% python3 -q
>>> import numpy as np
>>> np.set_printoptions(precision=2, suppress=True, linewidth=120, floatmode="fixed")
>>> tidy = lambda a: np.round(a, 2) + 0
>>> X = np.array([[1, 0, 0, 0, 0],
...     [-5, 1, 0, 0, 0],
...     [-3, 4, 1, 0, 0],
...     [2, 4, -4, 1, 0],
...     [2, 3, 4, -4, 1]])
>>> T = np.stack([X, -3 * X, X[::-1]])
>>> T.shape
(3, 5, 5)
>>> (T @ X.T).shape
(3, 5, 5)
>>> rng = np.random.default_rng(6383)
>>> idx = rng.permutation(5)
>>> idx
array([0, 4, 2, 3, 1])
>>> M2 = X[idx][:, idx]
>>> np.trace(M2)
np.int64(5)
>>> np.allclose(M2, X)
False
>>> np.diag(M2)
array([1, 1, 1, 1, 1])
>>> tidy(np.linalg.det(X.T))
np.float64(1.0)
>>> tidy(np.linalg.eigvals(X))
array([1.00, 1.00, 1.00, 1.00, 1.00])
>>> np.einsum("ii->", X)
np.int64(5)
>>> tidy(np.linalg.det(2 * X)), tidy(np.linalg.det(X))
(np.float64(32.0), np.float64(1.0))
>>> np.poly(X)
array([  1.00,  -5.00,  10.00, -10.00,   5.00,  -1.00])
>>> tidy(np.sort(np.linalg.eigvals(X)))
array([1.00, 1.00, 1.00, 1.00, 1.00])
>>> np.prod(np.diag(X)), tidy(np.linalg.det(X))
(np.int64(1), np.float64(1.0))
>>> np.linalg.matrix_rank(X - X[0, 0] * np.eye(5))
np.int64(4)
>>> X @ X
array([[  1,   0,   0,   0,   0],
       [-10,   1,   0,   0,   0],
       [-26,   8,   1,   0,   0],
       [ -4,  -8,  -8,   1,   0],
       [-31,   6,  24,  -8,   1]])
>>> r0 = np.array([2, 1, 0, 0, 0, 1]) + 0.5
>>> J = np.outer(r0, r0) / (r0 @ r0)
>>> tidy(J)
array([[0.54, 0.33, 0.11, 0.11, 0.11, 0.33],
       [0.33, 0.20, 0.07, 0.07, 0.07, 0.20],
       [0.11, 0.07, 0.02, 0.02, 0.02, 0.07],
       [0.11, 0.07, 0.02, 0.02, 0.02, 0.07],
       [0.11, 0.07, 0.02, 0.02, 0.02, 0.07],
       [0.33, 0.20, 0.07, 0.07, 0.07, 0.20]])
>>> vals, V = np.linalg.eigh(J)
>>> x = np.array([1, -2, -2, 2, -2, 0])
>>> tidy(np.abs(J).sum(axis=1).max()), tidy(np.abs(vals).max())
(np.float64(1.52), np.float64(1.0))
>>> tidy(np.linalg.eigvalsh(J[1:, 1:]))
array([0.00, 0.00, 0.00, 0.00, 0.46])
>>> tidy(x @ J @ x / (x @ x)), tidy(vals[0]), tidy(vals[-1])
(np.float64(0.01), np.float64(0.0), np.float64(1.0))
>>> tidy(V * np.maximum(vals, 0) @ V.T)
array([[0.54, 0.33, 0.11, 0.11, 0.11, 0.33],
       [0.33, 0.20, 0.07, 0.07, 0.07, 0.20],
       [0.11, 0.07, 0.02, 0.02, 0.02, 0.07],
       [0.11, 0.07, 0.02, 0.02, 0.02, 0.07],
       [0.11, 0.07, 0.02, 0.02, 0.02, 0.07],
       [0.33, 0.20, 0.07, 0.07, 0.07, 0.20]])
>>> r0 = np.array([4, 1, 4])
>>> tidy(np.array([np.convolve(row, r0, "same") for row in J]))
array([[1.85, 2.93, 1.85, 0.98, 1.85, 0.76],
       [1.11, 1.76, 1.11, 0.59, 1.11, 0.46],
       [0.37, 0.59, 0.37, 0.20, 0.37, 0.15],
       [0.37, 0.59, 0.37, 0.20, 0.37, 0.15],
       [0.37, 0.59, 0.37, 0.20, 0.37, 0.15],
       [1.11, 1.76, 1.11, 0.59, 1.11, 0.46]])
>>> tidy(np.polyval(r0, J[1]))
array([4.75, 4.35, 4.08, 4.08, 4.08, 4.35])
>>> tidy(np.convolve(J[1], r0))
array([1.30, 1.11, 1.76, 1.11, 0.59, 1.11, 0.46, 0.78])
>>> np.linalg.matrix_rank(J, rtol=0.1)
np.int64(1)
>>> [round(float(x), 2) for x in np.linalg.svd(J, compute_uv=False)[:3]]
[1.0, 0.0, 0.0]
>>> tidy(np.linalg.norm(J, 2) / np.linalg.norm(J))
np.float64(1.0)
>>> x = np.array([-2, -4, -4, 2, -1, -1])
>>> tidy(np.eye(6) - J)
array([[ 0.46, -0.33, -0.11, -0.11, -0.11, -0.33],
       [-0.33,  0.80, -0.07, -0.07, -0.07, -0.20],
       [-0.11, -0.07,  0.98, -0.02, -0.02, -0.07],
       [-0.11, -0.07, -0.02,  0.98, -0.02, -0.07],
       [-0.11, -0.07, -0.02, -0.02,  0.98, -0.07],
       [-0.33, -0.20, -0.07, -0.07, -0.07,  0.80]])
>>> mat = np.load("layer2.npy")
>>> mat
array([[-4,  4,  2,  0,  3],
       [ 4, -4, -1,  0,  0],
       [ 2, -1, -4,  4,  0],
       [ 0,  0,  4, -4, -4],
       [ 3,  0,  0, -4, -2]])
>>> P = np.triu(np.array([[-2, -2, -2, -2, 2],
...     [-2, 0, 1, 1, -2],
...     [2, -1, 2, 1, 0],
...     [1, -2, 0, -1, 2],
...     [1, 2, 1, -1, 0]]), 1) + np.eye(5)
>>> M2 = P @ mat @ np.linalg.inv(P)
>>> np.linalg.matrix_rank(M2)
np.int64(5)
>>> np.trace(M2), np.trace(mat)
(np.float64(-18.0), np.int64(-18))
>>> M2
array([[-10.00,  -6.00, -10.00, -12.00,  39.00],
       [  0.00,  -5.00,   4.00,   9.00, -28.00],
       [  2.00,   3.00,   1.00,   0.00,  -2.00],
       [  6.00,  12.00,   4.00, -16.00,  36.00],
       [  3.00,   6.00,   0.00,  -4.00,  12.00]])
>>> P @ mat - mat @ P
array([[ -6.00,   2.00, -10.00, -22.00,  20.00],
       [ -4.00,   7.00,  12.00,  21.00, -16.00],
       [  0.00,   4.00,   9.00,   5.00, -18.00],
       [  6.00,   0.00,   0.00, -12.00,   4.00],
       [  0.00,   6.00,   6.00,   6.00,   2.00]])
>>> tidy(np.poly(M2))
array([   1.00,   18.00,   66.00, -206.00, -583.00,  452.00])
